>>> import numpy as np
>>> import numpy.linalg as la
>>> np.set_printoptions(suppress=True, linewidth=200)
>>> W0 = np.load("arr.npy")
>>> print(W0)
[[-2 -1  2]
 [ 2 -3 -1]
 [-2 -1  2]]
>>> print(la.lstsq(W0[:-1].T, W0[-1])[2])
2
>>> print(round(float(np.trace(la.pinv(W0) @ W0)), 1))
2.0
>>> print(np.allclose(W0[:-1].T @ la.lstsq(W0[:-1].T, W0[-1])[0], W0[-1]))
True
>>> print(np.abs(np.diag(la.qr(W0)[1])) > 1e-9)
[ True  True False]
>>> Uu, s, vt = la.svd(W0)
>>> print(s.round(1) + 0)
[4.5 3.4 0. ]
>>> other = Uu[:, :2] @ np.diag(s[:2]) @ vt[:2]
>>> print(round(float(np.abs(W0 - other).max()), 1))
0.0
>>> print(la.matrix_rank(W0, rtol=0.05))
2
>>> def softmax(z):
...     e = np.exp(z - z.max(axis=-1, keepdims=True))
...     return e / e.sum(axis=-1, keepdims=True)
... 
>>> print(np.round(softmax(10 * W0[2]), 1) + 0)
[0. 0. 1.]
>>> att = W0 @ W0.T / np.sqrt(3)
>>> print(np.round(softmax(att), 1) + 0)
[[0.5 0.  0.5]
 [0.  1.  0. ]
 [0.5 0.  0.5]]
>>> rng = np.random.default_rng(67544)
>>> idx = rng.permutation(3)
>>> print(idx)
[1 2 0]
>>> other = W0[idx][:, idx]
>>> print(np.round(la.det(other), 1), np.round(la.det(W0[idx]), 1))
0.0 0.0
>>> print(np.diag(other))
[-3  2 -2]
>>> other = np.array([[3, 1, 3], [1, 1, 1], [1, 3, 2]])
>>> cent = np.array([[-3]])
>>> K = np.block([[other, np.array([[-1], [2], [1]])], [np.zeros((1, 3)), cent]])
>>> print(K)
[[ 3.  1.  3. -1.]
 [ 1.  1.  1.  2.]
 [ 1.  3.  2.  1.]
 [ 0.  0.  0. -3.]]
>>> vec = np.array([2, 2, -2, -2])
>>> rhs = K @ vec
>>> c, lr = np.zeros(4), 1 / la.norm(K, 2) ** 2
>>> for i in range(250):
...     c -= lr * K.T @ (K @ c - rhs)
...     if i % 50 == 0: print(i, round(la.norm(K @ c - rhs), 1))
... 
0 4.2
50 0.5
100 0.5
150 0.4
200 0.4
>>> print(c.round(1))
[ 0.3  1.2  0.1 -1.9]
>>> vec = np.array([1, 3, 0, 3])
>>> rhs = K @ vec
>>> print(rhs)
[ 3. 10. 13. -9.]
>>> print(np.round(la.solve(K, rhs + K[:, 3]), 1))
[ 1.  3. -0.  4.]
>>> print(np.round(la.solve(K, -1 * rhs), 1))
[-1. -3. -0. -3.]
>>> feats = np.load("mat.npy")
>>> print(feats)
[[ 3  1  0  0]
 [-3  8  0  0]
 [ 0  0  0  0]
 [ 0  0  0  0]]
>>> rk = la.matrix_rank(feats)
>>> print(rk)
2
>>> null = la.svd(feats)[2][rk:].T
>>> print([int(la.matrix_rank(feats[:i])) for i in range(1, len(feats) + 1)])
[1, 2, 2, 2]
>>> print(np.allclose(feats @ null, 0))
True
>>> print([int(la.matrix_rank(np.delete(feats, i, axis=0))) for i in range(4)])
[1, 1, 2, 2]
>>> print(la.matrix_rank(feats.T @ feats), la.matrix_rank(feats @ feats.T))
2 2
>>> print(feats @ null)
[[0. 0.]
 [0. 0.]
 [0. 0.]
 [0. 0.]]
